% ipython --no-banner

In [1]: import numpy as np

In [2]: np.set_printoptions(suppress=True, linewidth=200)

In [3]: data = np.abs(np.array([[9, 0, -4, 1, -2, -3],
   ...:     [1, 5, -4, 9, -5, 7],
   ...:     [4, -7, 3, -1, -6, -5],
   ...:     [-3, 9, 7, 8, 4, -4],
   ...:     [9, -2, 8, 5, 8, 3],
   ...:     [4, 7, 3, -5, -9, -7]])) + np.eye(6)

In [4]: data = data / data.sum(axis=1, keepdims=True)

In [5]: print(data.round(2))
[[0.5  0.   0.2  0.05 0.1  0.15]
 [0.03 0.19 0.12 0.28 0.16 0.22]
 [0.15 0.26 0.15 0.04 0.22 0.19]
 [0.08 0.25 0.19 0.25 0.11 0.11]
 [0.25 0.06 0.22 0.14 0.25 0.08]
 [0.11 0.19 0.08 0.14 0.25 0.22]]

In [6]: r0, r1 = data[4], data[3]

In [7]: print(round(float(r0 @ r1), 2))
0.15

In [8]: pr = (r0 @ r1) / (r0 @ r0) * r0

In [9]: print(round(np.linalg.norm(r0 + r1) ** 2 + np.linalg.norm(r0 - r1) ** 2, 2))
0.8

In [10]: print(np.round(np.linalg.matrix_power(data, 2), 2))
[[0.33 0.1  0.17 0.08 0.16 0.16]
 [0.13 0.19 0.16 0.18 0.19 0.16]
 [0.18 0.14 0.16 0.15 0.19 0.17]
 [0.14 0.19 0.16 0.18 0.17 0.16]
 [0.24 0.13 0.18 0.12 0.18 0.15]
 [0.17 0.15 0.16 0.16 0.19 0.16]]

In [11]: pr = np.eye(6)[5]

In [12]: for _ in range(6):
    ...:     pr = pr @ data
    ...:     print(pr.round(2))
    ...: 
[0.11 0.19 0.08 0.14 0.25 0.22]
[0.17 0.15 0.16 0.16 0.19 0.16]
[0.19 0.15 0.17 0.15 0.18 0.16]
[0.2  0.15 0.16 0.14 0.18 0.16]
[0.21 0.15 0.16 0.14 0.18 0.16]
[0.21 0.15 0.16 0.14 0.18 0.16]

In [13]: E = np.loadtxt("w.csv", delimiter=",")

In [14]: print(E)
[[ 1.87 -0.18 -2.61 -5.6  -0.33  0.31  3.12 -1.8   1.75]
 [-1.02  2.06 -0.91  1.11 -1.87  0.57  1.32  1.22 -0.51]
 [-1.63 -3.91  1.58  2.24 -1.03  2.29 -5.71 -0.35 -1.45]
 [ 0.   -1.35 -2.89 -3.42 -4.44  3.55  0.76 -1.88  0.47]
 [ 0.39  2.    2.45  3.47  4.56 -3.66 -0.45  1.24 -0.75]
 [-0.28 -0.02 -0.18  0.34 -0.08  0.02 -0.07 -0.07 -0.09]
 [ 2.86 -2.69 -1.14 -4.01  2.47 -1.6   0.66 -1.94  1.1 ]
 [-2.22  0.09  2.52  4.59  0.5  -0.23 -3.79  2.35 -1.32]
 [ 0.61 -2.61 -1.72 -3.14 -2.31  2.79  0.04 -1.3   0.28]
 [-0.92  0.67  1.9   3.24  1.97 -1.35 -2.6   0.98 -0.84]
 [-2.1  -4.41  1.77  2.18 -1.25  2.72 -6.55 -0.45 -1.91]
 [-0.72  0.93  1.33  2.68  1.5  -1.38 -0.49  1.33 -0.02]
 [ 0.36  0.34 -2.87 -2.03 -3.46  3.31  0.91 -1.22  0.13]
 [-1.8   1.55 -1.94 -0.36 -4.6   3.93  1.12 -0.24 -0.49]
 [-1.78 -0.73 -1.24  0.05 -4.41  4.06 -1.3  -0.93 -0.32]
 [ 0.57 -4.15  1.28 -0.46  2.49 -0.11 -3.09 -0.88 -0.61]
 [ 2.03 -0.71 -1.35 -3.35  0.28  0.25  1.86 -1.23  0.71]
 [ 2.75 -0.43 -1.91 -4.57  1.95 -0.87  2.35 -1.67  1.85]
 [-2.21 -3.27  0.71  1.49 -3.96  3.19 -5.03 -0.29 -1.35]
 [-0.85 -3.06 -0.55 -0.22 -2.36  3.   -2.76 -1.12 -1.01]
 [-3.35  2.87  2.43  5.35 -1.65  0.15 -2.27  1.86 -1.54]
 [-0.39  3.76 -0.22  0.89  0.59 -1.19  2.99  0.76  0.22]
 [-0.54 -2.14 -2.66 -3.2  -4.39  3.84  0.46 -1.57  0.19]
 [ 1.31  1.12 -0.06 -0.52  2.33 -2.33  2.08  0.4   0.59]
 [-2.7   3.15  0.61  4.39 -2.22  1.08 -0.27  1.7  -1.14]
 [-2.65 -0.96  1.56  3.4  -2.47  2.21 -3.98  0.84 -1.21]
 [ 2.36  1.3   0.16 -1.57  3.75 -3.57  2.76  0.38  1.68]
 [ 1.95 -0.66  0.4  -1.23  3.99 -3.06  0.65 -0.77  0.92]
 [ 1.96  0.05 -2.77 -4.86 -0.66  0.42  3.59 -1.76  1.73]
 [-3.74  0.07  2.71  5.67 -0.54  0.58 -3.99  1.57 -2.29]
 [-0.02 -3.06 -0.35 -1.44 -0.87  1.66 -1.48 -1.22  0.04]
 [-1.03  2.18  2.43  3.42  2.09 -2.08 -0.21  1.47 -0.58]
 [-2.34  3.65 -0.19  2.95 -2.96  1.18  0.81  1.45 -1.32]
 [-0.89  0.95  2.59  3.6   2.44 -1.55 -2.29  1.11 -1.18]
 [-1.48 -1.81  1.27  1.42 -1.18  1.7  -3.08  0.56 -1.09]
 [-2.96  1.96  1.77  5.54 -1.21  0.33 -2.37  2.05 -1.86]
 [ 0.38 -3.98  1.54 -0.67  1.96 -0.38 -3.5  -1.05 -0.18]
 [-2.45  1.2   3.2   5.37  1.   -1.   -2.49  2.73 -1.49]
 [ 1.08 -0.11 -0.24 -1.1   1.9  -1.    0.64  0.03  0.35]
 [-1.46  0.84  0.5   2.27 -1.09  0.76 -0.8   0.93 -1.11]]

In [15]: basis = E[[8, 23]].astype(float)

In [16]: for _ in range(5):
    ...:     labels = np.linalg.norm(E[:, None] - basis, axis=-1).argmin(axis=1)
    ...:     basis = np.array([E[labels == j].mean(axis=0) for j in range(2)])
    ...: 

In [17]: print(labels)
[0 1 0 0 1 0 0 1 0 1 0 1 0 0 0 0 0 0 0 0 1 1 0 1 1 1 1 1 0 1 0 1 1 1 0 1 0 1 0 1]

In [18]: print(basis.round(2) + 0)
[[ 0.08 -1.75 -0.77 -1.46 -1.16  1.58 -0.81 -0.97  0.  ]
 [-1.2   1.43  1.33  2.87  0.56 -0.77 -0.81  1.24 -0.72]]

In [19]: print(np.abs(basis[1] - basis[0]).argmax())
3
